$ ipython --no-banner

In [1]: import numpy as np

In [2]: from numpy import linalg as LA

In [3]: np.set_printoptions(precision=2, suppress=True, linewidth=140, legacy="1.25")

In [4]: B = np.array([[4, 3, 0, -4, -1, 2, -4],
   ...:     [-3, 5, 5, 2, -1, 4, 4],
   ...:     [0, 0, 0, 5, 2, 1, 1],
   ...:     [-5, -5, 0, -5, -1, 0, 0],
   ...:     [2, 4, 5, 5, 2, -3, 1],
   ...:     [-4, 4, 2, -3, -3, 5, -5],
   ...:     [5, 5, 5, 2, 5, -3, 2]])

In [5]: X = B + B.T

In [6]: X
Out[6]: 
array([[  8,   0,   0,  -9,   1,  -2,   1],
       [  0,  10,   5,  -3,   3,   8,   9],
       [  0,   5,   0,   5,   7,   3,   6],
       [ -9,  -3,   5, -10,   4,  -3,   2],
       [  1,   3,   7,   4,   4,  -6,   6],
       [ -2,   8,   3,  -3,  -6,  10,  -8],
       [  1,   9,   6,   2,   6,  -8,   4]])

In [7]: round(float(LA.eigvalsh(X).min()), 2)
Out[7]: -16.3

In [8]: np.all(LA.eigvalsh(X) > 0)
Out[8]: False

In [9]: rng = np.random.default_rng(19183)

In [10]: lab = rng.integers(0, 2, 7)

In [11]: J = np.array([[-2, -1, 0, -1, -3, -3, -3],
    ...:     [-1, -2, -2, 1, 1, 3, 0],
    ...:     [-2, 2, 0, 0, 3, 2, -3],
    ...:     [1, -3, -1, 0, 0, -2, 2],
    ...:     [0, -1, 2, 1, 2, 1, -2],
    ...:     [-3, 0, 0, -3, -1, -2, -3],
    ...:     [3, -2, -3, 3, -1, 0, 1]]) * (lab[:, None] == lab)

In [12]: J
Out[12]: 
array([[-2, -1,  0, -1, -3,  0, -3],
       [-1, -2,  0,  1,  1,  0,  0],
       [ 0,  0,  0,  0,  0,  2,  0],
       [ 1, -3,  0,  0,  0,  0,  2],
       [ 0, -1,  0,  1,  2,  0, -2],
       [ 0,  0,  0,  0,  0, -2,  0],
       [ 3, -2,  0,  3, -1,  0,  1]])

In [13]: # null space of dimension 1

In [14]: lab = rng.permutation(7)

In [15]: lab
Out[15]: array([1, 4, 3, 2, 0, 5, 6])

In [16]: B = J[lab][:, lab]

In [17]: np.trace(B)
Out[17]: -3

In [18]: round(float(LA.det(B)), 2), round(LA.det(J[lab]), 2)
Out[18]: (0.0, 0.0)

In [19]: left, sigma, vt = LA.svd(J, full_matrices=False)

In [20]: np.allclose(left * sigma @ vt, J)
Out[20]: True

In [21]: np.round(left.T @ left, 2) + 0
Out[21]: 
array([[1., 0., 0., 0., 0., 0., 0.],
       [0., 1., 0., 0., 0., 0., 0.],
       [0., 0., 1., 0., 0., 0., 0.],
       [0., 0., 0., 1., 0., 0., 0.],
       [0., 0., 0., 0., 1., 0., 0.],
       [0., 0., 0., 0., 0., 1., 0.],
       [0., 0., 0., 0., 0., 0., 1.]])

In [22]: sigma.round(2) + 0
Out[22]: array([6.12, 4.37, 3.59, 2.89, 2.83, 1.07, 0.  ])

In [23]: round(float(np.sqrt((sigma ** 2).sum())), 2), np.round(LA.norm(J), 2)
Out[23]: (9.33, 9.33)

In [24]: np.round(sigma / sigma[0], 2) + 0
Out[24]: array([1.  , 0.71, 0.59, 0.47, 0.46, 0.18, 0.  ])

In [25]: left.shape, sigma.shape, vt.shape
Out[25]: ((7, 7), (7,), (7, 7))

In [26]: B = np.array([[-2, -3], [-1, -3]])

In [27]: basis = np.array([[1, -1, 2], [-3, 0, -1], [1, 1, -1]])

In [28]: arr = np.kron(B, basis)

In [29]: arr
Out[29]: 
array([[-2,  2, -4, -3,  3, -6],
       [ 6,  0,  2,  9,  0,  3],
       [-2, -2,  2, -3, -3,  3],
       [-1,  1, -2, -3,  3, -6],
       [ 3,  0,  1,  9,  0,  3],
       [-1, -1,  1, -3, -3,  3]])

In [30]: np.diff(arr, axis=0)
Out[30]: 
array([[  8,  -2,   6,  12,  -3,   9],
       [ -8,  -2,   0, -12,  -3,   0],
       [  1,   3,  -4,   0,   6,  -9],
       [  4,  -1,   3,  12,  -3,   9],
       [ -4,  -1,   0, -12,  -3,   0]])

In [31]: LA.svd(arr, compute_uv=False)
Out[31]: array([17.41, 11.22,  2.31,  1.49,  0.55,  0.07])

In [32]: arr.shape
Out[32]: (6, 6)

In [33]: arr - arr[0]
Out[33]: 
array([[ 0,  0,  0,  0,  0,  0],
       [ 8, -2,  6, 12, -3,  9],
       [ 0, -4,  6,  0, -6,  9],
       [ 1, -1,  2,  0,  0,  0],
       [ 5, -2,  5, 12, -3,  9],
       [ 1, -3,  5,  0, -6,  9]])

In [34]: round(float(LA.norm(arr)), 2)
Out[34]: 20.9

In [35]: arr.sum(axis=0)
Out[35]: array([3, 0, 0, 6, 0, 0])

In [36]: arr.mean(axis=0)
Out[36]: array([0.5, 0. , 0. , 1. , 0. , 0. ])

In [37]: (arr - arr.T) / 2
Out[37]: 
array([[ 0. , -2. , -1. , -1. ,  0. , -2.5],
       [ 2. ,  0. ,  2. ,  4. ,  0. ,  2. ],
       [ 1. , -2. ,  0. , -0.5, -2. ,  1. ],
       [ 1. , -4. ,  0.5,  0. , -3. , -1.5],
       [ 0. ,  0. ,  2. ,  3. ,  0. ,  3. ],
       [ 2.5, -2. , -1. ,  1.5, -3. ,  0. ]])

In [38]: LA.determinant(arr)
AttributeError: module 'numpy.linalg' has no attribute 'determinant'


In [39]: np.trace(arr)
Out[39]: 0

In [40]: f = np.array([0, 2, 0, -1, -1, 2])

In [41]: B = arr + np.outer(f, np.eye(6)[5])

In [42]: LA.matrix_rank(LA.inv(B) - LA.inv(arr), tol=1e-8)
Out[42]: 1

In [43]: left, sigma, vt = LA.svd(X, full_matrices=False)

In [44]: np.round(left.T @ left, 2) + 0
Out[44]: 
array([[1., 0., 0., 0., 0., 0., 0.],
       [0., 1., 0., 0., 0., 0., 0.],
       [0., 0., 1., 0., 0., 0., 0.],
       [0., 0., 0., 1., 0., 0., 0.],
       [0., 0., 0., 0., 1., 0., 0.],
       [0., 0., 0., 0., 0., 1., 0.],
       [0., 0., 0., 0., 0., 0., 1.]])

In [45]: np.abs(left[:, 0]).round(6).argmax()
Out[45]: 6

In [46]: np.cumsum(sigma ** 2) / np.sum(sigma ** 2)
Out[46]: array([0.37, 0.63, 0.81, 0.9 , 0.98, 1.  , 1.  ])

In [47]: round(np.sqrt((sigma ** 2).sum()), 2), round(LA.norm(X), 2)
Out[47]: (38.91, 38.91)

In [48]: sigma
Out[48]: array([23.7 , 19.81, 16.3 , 12.25, 10.79,  4.8 ,  2.14])

In [49]: sigma / sigma[0]
Out[49]: array([1.  , 0.84, 0.69, 0.52, 0.46, 0.2 , 0.09])

In [50]: lab = rng.permutation(6)

In [51]: lab
Out[51]: array([4, 0, 2, 1, 3, 5])

In [52]: B = arr[lab][:, lab]

In [53]: B
Out[53]: 
array([[ 0,  3,  1,  0,  9,  3],
       [ 3, -2, -4,  2, -3, -6],
       [-3, -2,  2, -2, -3,  3],
       [ 0,  6,  2,  0,  9,  3],
       [ 3, -1, -2,  1, -3, -6],
       [-3, -1,  1, -1, -3,  3]])

In [54]: F = np.array([[2, -1, -1, 3],
    ...:     [-1, -2, -3, -1],
    ...:     [0, -2, -2, -1],
    ...:     [-3, 1, -3, 2],
    ...:     [0, -2, -2, -1],
    ...:     [-1, 2, 2, 1],
    ...:     [-3, 0, 1, -3],
    ...:     [2, -3, -3, -1],
    ...:     [0, 1, -3, 1]])

In [55]: F
Out[55]: 
array([[ 2, -1, -1,  3],
       [-1, -2, -3, -1],
       [ 0, -2, -2, -1],
       [-3,  1, -3,  2],
       [ 0, -2, -2, -1],
       [-1,  2,  2,  1],
       [-3,  0,  1, -3],
       [ 2, -3, -3, -1],
       [ 0,  1, -3,  1]])

In [56]: P = F @ LA.solve(F.T @ F, F.T)

In [57]: LA.matrix_rank(np.eye(9) - P)
Out[57]: 5

In [58]: np.trace(P)
Out[58]: 4.0

In [59]: np.round(P @ F[:, 0], 2) + 0
Out[59]: array([ 2., -1.,  0., -3.,  0., -1., -3.,  2.,  0.])

In [60]: np.allclose(P @ P, P)
Out[60]: True
